In [1]: import numpy as np

In [2]: np.set_printoptions(precision=2, suppress=True, linewidth=160, sign=" ")

In [3]: data = np.load("w.npy")

In [4]: data
Out[4]: 
array([[ 3,  1, -1, -2],
       [ 3,  1, -1, -2],
       [-1,  1,  1, -1],
       [ 2, -3,  0,  3]])

In [5]: # rank 3

In [6]: r0, v = data[1], data[0]

In [7]: r0 @ v
Out[7]: np.int64(15)

In [8]: pr = (r0 @ v) / (r0 @ r0) * r0

In [9]: round(float(np.linalg.norm(r0 + v) ** 2 + np.linalg.norm(r0 - v) ** 2), 2)
Out[9]: 60.0

In [10]: np.linalg.matrix_rank(np.outer(r0, v))
Out[10]: np.int64(1)

In [11]: U, sig, vt = np.linalg.svd(data)

In [12]: np.argmax(sig[:-1] / (sig[1:] + 1e-6)) + 1
Out[12]: np.int64(3)

In [13]: out = U[:, :3] @ np.diag(sig[:3]) @ vt[:3]

In [14]: round(np.linalg.norm(data - out, 2), 2), round(float(sig[3]), 2)
Out[14]: (np.float64(0.0), 0.0)

In [15]: out.round(2) + 0
Out[15]: 
array([[ 3.,  1., -1., -2.],
       [ 3.,  1., -1., -2.],
       [-1.,  1.,  1., -1.],
       [ 2., -3.,  0.,  3.]])

In [16]: np.linalg.matrix_rank(data, rtol=0.05)
Out[16]: np.int64(3)

In [17]: np.linalg.matrix_rank(out)
Out[17]: np.int64(3)

In [18]: round(float(np.abs(data - out).max()), 2)
Out[18]: 0.0

In [19]: np.argsort(-np.linalg.norm(data, axis=0).round(6), kind="stable")[:3]
Out[19]: array([ 0,  3,  1])

In [20]: np.linalg.cond(data) > 100
Out[20]: np.True_

In [21]: m1 = np.loadtxt("arr.csv", delimiter=",")

In [22]: m1
Out[22]: 
array([[ 0.,  1.,  1.,  2.],
       [ 2.,  1.,  1.,  0.],
       [ 1.,  0.,  0.,  0.],
       [ 0.,  2.,  2.,  1.]])

In [23]: U, sig, vt = np.linalg.svd(m1)

In [24]: np.argmax(sig[:-1] / (sig[1:] + 1e-6)) + 1
Out[24]: np.int64(3)

In [25]: out = U[:, :3] @ np.diag(sig[:3]) @ vt[:3]

In [26]: np.linalg.matrix_rank(out)
Out[26]: np.int64(3)

In [27]: np.round(np.linalg.norm(m1 - out) / np.linalg.norm(m1), 2)
Out[27]: np.float64(0.0)

In [28]: round(np.linalg.norm(m1 - out, 2), 2), np.round(sig[3], 2)
Out[28]: (np.float64(0.0), np.float64(0.0))

In [29]: np.round(np.abs(m1 - out).max(), 2)
Out[29]: np.float64(0.0)

In [30]: rng = np.random.default_rng(403428)

In [31]: out = m1 + rng.integers(-2, 3, (4, 3)) @ rng.integers(-2, 3, (3, 4))

In [32]: out
Out[32]: 
array([[ 1.,  1.,  2.,  4.],
       [ 1.,  1.,  0., -2.],
       [-2.,  0.,  6.,  0.],
       [-2.,  2.,  3.,  0.]])

In [33]: out - m1
Out[33]: 
array([[ 1.,  0.,  1.,  2.],
       [-1.,  0., -1., -2.],
       [-3.,  0.,  6.,  0.],
       [-2.,  0.,  1., -1.]])

In [34]: np.abs(out - m1).sum(axis=1)
Out[34]: array([ 4.,  4.,  9.,  4.])

In [35]: feats = np.loadtxt("run9.csv", delimiter=",")

In [36]: feats
Out[36]: 
array([[ 0.,  0.,  0.],
       [ 0.,  0.,  0.],
       [ 8.,  4.,  5.],
       [ 0.,  0.,  0.],
       [ 5.,  3.,  2.],
       [ 5.,  5.,  3.],
       [ 0.,  0.,  0.],
       [ 5.,  3.,  2.],
       [ 0.,  0.,  0.],
       [ 5.,  5.,  3.],
       [ 0.,  0.,  0.],
       [ 8.,  6.,  6.],
       [ 0.,  0.,  0.]])

In [37]: O, r_ = np.linalg.qr(feats)

In [38]: round(np.trace(O @ O.T), 2)
Out[38]: np.float64(3.0)

In [39]: r_
Out[39]: 
array([[-15.1 , -10.6 ,  -9.14],
       [  0.  ,  -2.78,  -0.42],
       [  0.  ,   0.  ,  -1.82]])

In [40]: np.allclose(r_.T @ r_, feats.T @ feats)
Out[40]: True

In [41]: O.shape, r_.shape
Out[41]: ((13, 3), (3, 3))

In [42]: np.abs(np.diag(r_))
Out[42]: array([ 15.1 ,   2.78,   1.82])

In [43]: np.round(abs(r_[0, 0]), 2), round(np.linalg.norm(feats[:, 0]), 2)
Out[43]: (np.float64(15.1), np.float64(15.1))

In [44]: Xs = feats - feats.mean(axis=0)

In [45]: evecs = np.linalg.svd(Xs)[2][:1]

In [46]: out = Xs - Xs @ evecs.T @ evecs

In [47]: out.std(axis=0)
Out[47]: array([ 0.37,  0.55,  0.4 ])

In [48]: np.linalg.norm(out, axis=1).round(6).argmax()
Out[48]: np.int64(2)

In [49]: np.diag(evecs.T @ evecs)
Out[49]: array([ 0.52,  0.27,  0.21])

In [50]: G = np.cov(feats, rowvar=False)

In [51]: np.argwhere(np.triu(np.abs(np.corrcoef(feats.T)) > 0.8, 1))
Out[51]: 
array([[ 0,  1],
       [ 0,  2],
       [ 1,  2]])

In [52]: G.shape
Out[52]: (3, 3)

In [53]: np.polyfit(feats[:, 0], feats[:, 1], 1)
Out[53]: array([ 0.69,  0.1 ])

In [54]: G
Out[54]: 
array([[ 10.69,   7.33,   6.65],
       [  7.33,   5.67,   4.67],
       [  6.65,   4.67,   4.42]])

In [55]: np.corrcoef(feats.T)
Out[55]: 
array([[ 1.  ,  0.94,  0.97],
       [ 0.94,  1.  ,  0.93],
       [ 0.97,  0.93,  1.  ]])

In [56]: np.linalg.eigvalsh(G)[::-1]
Out[56]: array([ 20.14,   0.45,   0.2 ])

In [57]: basis = feats[[6, 4]].astype(float)

In [58]: for _ in range(4):
    ...:     z = np.linalg.norm(feats[:, None] - basis, axis=-1).argmin(axis=1)
    ...:     basis = np.array([feats[z == j].mean(axis=0) for j in range(2)])
    ...: 

In [59]: z
Out[59]: array([ 0,  0,  1,  0,  1,  1,  0,  1,  0,  1,  0,  1,  0])

In [60]: basis[1] - basis[0]
Out[60]: array([ 6.  ,  4.33,  3.5 ])

In [61]: np.bincount(z)
Out[61]: array([ 7,  6])
